>>> import numpy as np
>>> np.set_printoptions(precision=3, suppress=True, linewidth=200, floatmode="fixed")
>>> rd = lambda a: np.round(a, 3) + 0
>>> mat = np.array([[3, 3, 3, 3, 3],
...     [3, 6, 6, 6, 6],
...     [3, 6, 9, 9, 9],
...     [3, 6, 9, 12, 12],
...     [3, 6, 9, 12, 15]])
>>> print(np.allclose(mat, mat.T))
True
>>> print(np.trace(mat))
45
>>> print(np.linalg.matrix_power(mat, 2))
[[ 45  81 108 126 135]
 [ 81 153 207 243 261]
 [108 207 288 342 369]
 [126 243 342 414 450]
 [135 261 369 450 495]]
>>> print(rd(np.sort(np.abs(np.linalg.eigvals(mat)))))
[ 0.815  1.060  1.749  4.346 37.031]
>>> print(rd(np.abs(np.linalg.eigvals(mat)).max()))
37.031
>>> assert mat == mat.T
Traceback (most recent call last):
  File "<python-input-9>", line 1, in <module>
    assert mat == mat.T
           ^^^^^^^^^^^^
ValueError: The truth value of an array with more than one element is ambiguous. Use a.any() or a.all()
>>> print(rd(np.linalg.det(mat)))
243.0
>>> ev, vecs = np.linalg.eigh(mat)
>>> print(np.abs(vecs[:, -1]).round(6).argmax())
4
>>> print(rd(np.linalg.eigvalsh(mat + 4 * np.eye(5))))
[ 4.815  5.060  5.749  8.346 41.031]
>>> print(rd(ev.sum()), np.trace(mat))
45.0 45
>>> print(np.unique(ev.round(6) + 0, return_counts=True)[1])
[1 1 1 1 1]
>>> print(rd(np.linalg.eigvalsh(mat @ mat)))
[   0.664    1.123    3.059   18.888 1371.266]
>>> ev, vecs = np.linalg.eig(mat)
>>> print(rd(ev))
[37.031  4.346  1.749  1.060  0.815]
>>> print(rd(mat @ vecs[:, 0] - ev[0] * vecs[:, 0]))
[0.000 0.000 0.000 0.000 0.000]
>>> print(rd(np.sort(np.linalg.eigvals(mat @ mat))))
[   0.664    1.123    3.059   18.888 1371.266]
>>> out = np.array([[-1, -3, 3], [3, 5, 5], [-1, 3, 2], [5, -1, -5], [-2, 1, -5]])
>>> print(np.einsum("ik,kj->ji", mat, out))
[[ 12  27  33  42  36]
 [ 15  39  48  48  51]
 [  0  -9 -33 -63 -78]]
>>> out @ mat
Traceback (most recent call last):
  File "<python-input-23>", line 1, in <module>
    out @ mat
    ~~~~^~~~~
ValueError: matmul: Input operand 1 has a mismatch in its core dimension 0, with gufunc signature (n?,k),(k,m?)->(n?,m?) (size 5 is different from 3)
>>> print(np.linalg.matrix_rank(np.vstack([mat, out.T])))
5
>>> print(np.linalg.matrix_rank(mat @ out))
3
>>> print(np.einsum("ij,ij->i", mat, mat))
[ 45 153 288 414 495]
>>> print(np.einsum("ik,kj->ij", mat, out))
[[ 12  15   0]
 [ 27  39  -9]
 [ 33  48 -33]
 [ 42  48 -63]
 [ 36  51 -78]]
>>> print(np.einsum("ij->j", mat))
[15 27 36 42 45]
>>> vec = np.array([1, 3, 3, 2, 3])
>>> a = np.maximum(mat @ vec, 0)
>>> print(np.maximum(mat @ vec, 0) - np.maximum(-mat @ vec, 0))
[ 36  69  93 108 117]
>>> print(a)
[ 36  69  93 108 117]
>>> print(mat.T @ a)
[1269 2430 3384 4059 4410]
>>> arr = np.loadtxt("m.csv", delimiter=",")
>>> print(rd(arr))
[[0.273 0.273 0.273 0.091 0.091]
 [0.143 0.429 0.143 0.143 0.143]
 [0.375 0.125 0.250 0.250 0.000]
 [0.000 0.200 0.000 0.600 0.200]
 [0.000 0.333 0.000 0.333 0.333]]
>>> print(rd(np.diff(arr, axis=0)))
[[-0.130  0.156 -0.130  0.052  0.052]
 [ 0.232 -0.304  0.107  0.107 -0.143]
 [-0.375  0.075 -0.250  0.350  0.200]
 [ 0.000  0.133  0.000 -0.267  0.133]]
>>> np.zeros(5, 5)
Traceback (most recent call last):
  File "<python-input-37>", line 1, in <module>
    np.zeros(5, 5)
    ~~~~~~~~^^^^^^
TypeError: Cannot interpret '5' as a data type
>>> arr[5]
Traceback (most recent call last):
  File "<python-input-38>", line 1, in <module>
    arr[5]
    ~~~^^^
IndexError: index 5 is out of bounds for axis 0 with size 5
>>> print(rd(np.linalg.svd(arr, compute_uv=False)))
[1.058 0.554 0.349 0.095 0.044]
>>> print(np.unravel_index(np.abs(arr).argmax(), arr.shape))
(np.int64(3), np.int64(3))
>>> print(rd(arr - arr[0]))
[[ 0.000  0.000  0.000  0.000  0.000]
 [-0.130  0.156 -0.130  0.052  0.052]
 [ 0.102 -0.148 -0.023  0.159 -0.091]
 [-0.273 -0.073 -0.273  0.509  0.109]
 [-0.273  0.061 -0.273  0.242  0.242]]
>>> q, Rm = np.linalg.qr(arr)
>>> print(rd(q @ Rm))
[[0.273 0.273 0.273 0.091 0.091]
 [0.143 0.429 0.143 0.143 0.143]
 [0.375 0.125 0.250 0.250 0.000]
 [0.000 0.200 0.000 0.600 0.200]
 [0.000 0.333 0.000 0.333 0.333]]
>>> print(rd(abs(Rm[0, 0])), rd(np.linalg.norm(arr[:, 0])))
0.485 0.485
>>> print(rd(q.T @ q))
[[1.000 0.000 0.000 0.000 0.000]
 [0.000 1.000 0.000 0.000 0.000]
 [0.000 0.000 1.000 0.000 0.000]
 [0.000 0.000 0.000 1.000 0.000]
 [0.000 0.000 0.000 0.000 1.000]]
>>> print(q.shape, Rm.shape)
(5, 5) (5, 5)
>>> w1 = np.array([[-3, 0, -3], [0, 3, 3], [-3, 1, -1], [-5, -3, -5], [-2, -1, -2]])
>>> c = np.array([0, 1, 3])
>>> hid = np.maximum(arr @ w1 + c, 0)
>>> print((hid > 0).astype(int))
[[0 1 1]
 [0 1 1]
 [0 1 1]
 [0 0 1]
 [0 1 1]]
>>> print(rd(hid))
[[0.000 1.727 2.091]
 [0.000 1.857 2.714]
 [0.000 0.875 0.750]
 [0.000 0.000 0.200]
 [0.000 0.667 1.667]]
>>> W2 = np.array([[3, -2, 0], [-2, 1, 1], [2, -3, 2]])
>>> print((hid @ W2).round(6).argmax(axis=1))
[2 2 2 0 2]
>>> print(w1 @ W2)
[[-15  15  -6]
 [  0  -6   9]
 [-13  10  -1]
 [-19  22 -13]
 [ -8   9  -5]]
>>> proj = np.triu(np.array([[1, 5, 0, 4, 0],
...     [-3, 3, -2, -4, -3],
...     [5, -3, -5, -2, 3],
...     [-1, -5, -1, -2, -2],
...     [-3, 2, -5, -3, -2]]), 1) + np.eye(5)
>>> out = proj @ arr @ np.linalg.inv(proj)
>>> print(rd(np.poly(out)))
[ 1.000 -1.885  1.078 -0.197  0.002  0.001]
>>> print(rd(np.linalg.det(out)))
-0.001
>>> print(np.linalg.matrix_rank(out))
5
>>> print(rd(np.trace(out)), rd(np.trace(arr)))
1.885 1.885
>>> rng = np.random.default_rng(693937)
>>> out = arr + rng.integers(-2, 3, (5, 3)) @ rng.integers(-2, 3, (3, 5))
>>> print(rd(out))
[[ 2.273  1.273 -1.727  0.091 -1.909]
 [-3.857  0.429  4.143  3.143  0.143]
 [ 0.375  1.125  0.250  1.250 -2.000]
 [ 2.000  0.200 -2.000 -1.400  0.200]
 [ 2.000  1.333 -2.000  0.333 -1.667]]
>>> print(np.linalg.matrix_rank(out - arr, tol=1e-8))
3
>>> print(np.abs(out - arr).sum(axis=1))
[ 7.000 11.000  4.000  6.000  7.000]
